% ipython --no-banner

In [1]: import numpy as np

In [2]: np.set_printoptions(suppress=True, linewidth=120)

In [3]: K = 0.2 ** np.abs(np.subtract.outer(np.arange(10), np.arange(10)))

In [4]: print(K.round(2) + 0)
[[1.   0.2  0.04 0.01 0.   0.   0.   0.   0.   0.  ]
 [0.2  1.   0.2  0.04 0.01 0.   0.   0.   0.   0.  ]
 [0.04 0.2  1.   0.2  0.04 0.01 0.   0.   0.   0.  ]
 [0.01 0.04 0.2  1.   0.2  0.04 0.01 0.   0.   0.  ]
 [0.   0.01 0.04 0.2  1.   0.2  0.04 0.01 0.   0.  ]
 [0.   0.   0.01 0.04 0.2  1.   0.2  0.04 0.01 0.  ]
 [0.   0.   0.   0.01 0.04 0.2  1.   0.2  0.04 0.01]
 [0.   0.   0.   0.   0.01 0.04 0.2  1.   0.2  0.04]
 [0.   0.   0.   0.   0.   0.01 0.04 0.2  1.   0.2 ]
 [0.   0.   0.   0.   0.   0.   0.01 0.04 0.2  1.  ]]

In [5]: L = np.linalg.cholesky(K)

In [6]: print(np.linalg.eigvalsh(K).min() > 0)
True

In [7]: w, V = np.linalg.eigh(K)

In [8]: print((w > 1e-8).sum(), (w < -1e-8).sum())
10 0

In [9]: print(w.round(2))
[0.67 0.7  0.74 0.8  0.89 0.99 1.11 1.25 1.37 1.47]

In [10]: print(np.round(V.T @ K @ V, 2) + 0)
[[0.67 0.   0.   0.   0.   0.   0.   0.   0.   0.  ]
 [0.   0.7  0.   0.   0.   0.   0.   0.   0.   0.  ]
 [0.   0.   0.74 0.   0.   0.   0.   0.   0.   0.  ]
 [0.   0.   0.   0.8  0.   0.   0.   0.   0.   0.  ]
 [0.   0.   0.   0.   0.89 0.   0.   0.   0.   0.  ]
 [0.   0.   0.   0.   0.   0.99 0.   0.   0.   0.  ]
 [0.   0.   0.   0.   0.   0.   1.11 0.   0.   0.  ]
 [0.   0.   0.   0.   0.   0.   0.   1.25 0.   0.  ]
 [0.   0.   0.   0.   0.   0.   0.   0.   1.37 0.  ]
 [0.   0.   0.   0.   0.   0.   0.   0.   0.   1.47]]

In [11]: print(np.round(np.linalg.svd(K, compute_uv=False), 2))
[1.47 1.37 1.25 1.11 0.99 0.89 0.8  0.74 0.7  0.67]

In [12]: print(np.round(np.linalg.eigvalsh(K @ K), 2))
[0.46 0.49 0.55 0.65 0.79 0.98 1.24 1.56 1.89 2.15]

In [13]: th = np.radians(45)

In [14]: R = np.eye(10)

In [15]: R[9, 9] = R[8, 8] = np.cos(th)

In [16]: R[9, 8], R[8, 9] = -np.sin(th), np.sin(th)

In [17]: print(R.round(2))
[[ 1.    0.    0.    0.    0.    0.    0.    0.    0.    0.  ]
 [ 0.    1.    0.    0.    0.    0.    0.    0.    0.    0.  ]
 [ 0.    0.    1.    0.    0.    0.    0.    0.    0.    0.  ]
 [ 0.    0.    0.    1.    0.    0.    0.    0.    0.    0.  ]
 [ 0.    0.    0.    0.    1.    0.    0.    0.    0.    0.  ]
 [ 0.    0.    0.    0.    0.    1.    0.    0.    0.    0.  ]
 [ 0.    0.    0.    0.    0.    0.    1.    0.    0.    0.  ]
 [ 0.    0.    0.    0.    0.    0.    0.    1.    0.    0.  ]
 [ 0.    0.    0.    0.    0.    0.    0.    0.    0.71  0.71]
 [ 0.    0.    0.    0.    0.    0.    0.    0.   -0.71  0.71]]

In [18]: M2 = K @ R.T

In [19]: print(M2.round(2) + 0)
[[ 1.    0.2   0.04  0.01  0.    0.    0.    0.    0.    0.  ]
 [ 0.2   1.    0.2   0.04  0.01  0.    0.    0.    0.    0.  ]
 [ 0.04  0.2   1.    0.2   0.04  0.01  0.    0.    0.    0.  ]
 [ 0.01  0.04  0.2   1.    0.2   0.04  0.01  0.    0.    0.  ]
 [ 0.    0.01  0.04  0.2   1.    0.2   0.04  0.01  0.    0.  ]
 [ 0.    0.    0.01  0.04  0.2   1.    0.2   0.04  0.01  0.  ]
 [ 0.    0.    0.    0.01  0.04  0.2   1.    0.2   0.03 -0.02]
 [ 0.    0.    0.    0.    0.01  0.04  0.2   1.    0.17 -0.11]
 [ 0.    0.    0.    0.    0.    0.01  0.04  0.2   0.85 -0.57]
 [ 0.    0.    0.    0.    0.    0.    0.01  0.04  0.85  0.57]]

In [20]: print(np.round(np.linalg.svd(K, compute_uv=False), 2), np.round(np.linalg.svd(M2, compute_uv=False), 2))
[1.47 1.37 1.25 1.11 0.99 0.89 0.8  0.74 0.7  0.67] [1.47 1.37 1.25 1.11 0.99 0.89 0.8  0.74 0.7  0.67]

In [21]: print(np.round(np.abs(M2 - K).max(axis=0), 2))
[0.   0.   0.   0.   0.   0.   0.   0.   0.65 0.77]

In [22]: print(np.allclose(np.linalg.norm(K, axis=1), np.linalg.norm(M2, axis=1)))
True
